>>> import numpy as np
>>> np.set_printoptions(precision=2, suppress=True, linewidth=120)
>>> def rnd(a):
...     return np.round(a, 2) + 0
... 
>>> mat = np.load("test16.npy")
>>> rnd(mat)
array([[-0.99,  0.1 ,  0.1 ],
       [ 0.  , -0.68,  0.73],
       [ 0.14,  0.72,  0.68]])
>>> r0 = np.array([6, -4, 7])
>>> out = mat + np.outer(r0, np.eye(3)[2])
>>> rnd(np.linalg.det(out) / np.linalg.det(mat)), rnd(1 + np.linalg.solve(mat, r0)[2])
(np.float64(3.4), np.float64(3.4))
>>> np.linalg.matrix_rank(out - mat)
np.int64(1)
>>> out = np.array([[-3, 1], [0, -3], [1, -1]])
>>> np.einsum("ij,ij->i", mat, mat)
array([1., 1., 1.])
>>> np.vstack([mat, out.T]).shape
(5, 3)
>>> rnd(np.einsum("ik,kj->ij", mat, out))
array([[ 3.07, -1.4 ],
       [ 0.73,  1.32],
       [ 0.25, -2.7 ]])
>>> rnd(np.einsum("ik,kj->ji", mat, out))
array([[ 3.07,  0.73,  0.25],
       [-1.4 ,  1.32, -2.7 ]])
>>> np.linalg.matrix_rank(np.vstack([mat, out.T]))
np.int64(3)
>>> arr = np.load("run11.npy")
>>> arr
array([[ 8,  0,  0],
       [-3,  9,  0],
       [ 8, -7,  1]])
>>> Q, Rm = np.linalg.qr(arr)
>>> rnd(np.trace(Q @ Q.T))
np.float64(3.0)
>>> np.allclose(Rm.T @ Rm, arr.T @ arr)
True
>>> Q.shape, Rm.shape
((3, 3), (3, 3))
>>> rnd(Q @ Rm)
array([[ 8.,  0.,  0.],
       [-3.,  9.,  0.],
       [ 8., -7.,  1.]])
>>> G = arr.T @ arr
>>> np.diag(G)
array([137, 130,   1])
>>> (arr @ arr.T).shape
(3, 3)
>>> np.linalg.matrix_rank(G)
np.int64(3)
>>> np.trace(G), (arr ** 2).sum()
(np.int64(268), np.int64(268))
>>> rnd(np.linalg.svd(arr, compute_uv=False) ** 2)
array([217.1 ,  50.43,   0.47])
>>> G
array([[137, -83,   8],
       [-83, 130,  -7],
       [  8,  -7,   1]])
>>> rnd(np.sort(np.linalg.eigvals(arr)))
array([1., 8., 9.])
>>> [int(np.linalg.matrix_rank(np.linalg.matrix_power(arr, p))) for p in range(1, 4)]
[3, 3, 3]
>>> rng = np.random.default_rng(7629)
>>> theta = np.sort(rng.uniform(-2, 2, 10))
>>> X = np.c_[theta, theta ** 2, theta ** 3] @ np.array([[0, -1, -1], [-2, 2, 3], [-3, 0, -2]])
>>> rnd(X)
array([[  7.16,   6.72,  17.46],
       [  1.44,   3.41,   7.08],
       [  0.72,   2.7 ,   5.24],
       [  0.39,   2.29,   4.22],
       [ -0.09,   1.23,   1.93],
       [ -0.96,   0.02,   0.01],
       [ -1.83,   0.24,   0.08],
       [ -2.09,   0.3 ,   0.09],
       [ -9.46,   1.97,  -0.54],
       [-29.95,   5.67,  -5.4 ]])
>>> x0 = np.array([2, 0, 0])
>>> y = X @ x0
>>> try:
...     np.linalg.solve(X, y)
... except np.linalg.LinAlgError as e:
...     print(e)
... 
Last 2 dimensions of the array must be square
>>> rnd(y)
array([ 14.32,   2.88,   1.44,   0.78,  -0.19,  -1.92,  -3.66,  -4.18, -18.92, -59.9 ])
>>> rnd(np.linalg.solve(X.T @ X, X.T @ y))
array([2., 0., 0.])
>>> y = y + 0.05 * rng.normal(size=10)
>>> rnd(y)
array([ 14.33,   2.87,   1.54,   0.73,  -0.24,  -1.99,  -3.7 ,  -4.15, -18.92, -59.82])
>>> beta, *_ = np.linalg.lstsq(X, y)
>>> rnd(beta)
array([ 2.01,  0.04, -0.02])
>>> [round(float(np.linalg.norm(np.linalg.solve(X.T @ X + lam * np.eye(3), X.T @ y))), 2) for lam in (0, 1, 10, 100)]
[2.01, 1.95, 1.92, 1.77]
>>> beta.round()
array([ 2.,  0., -0.])
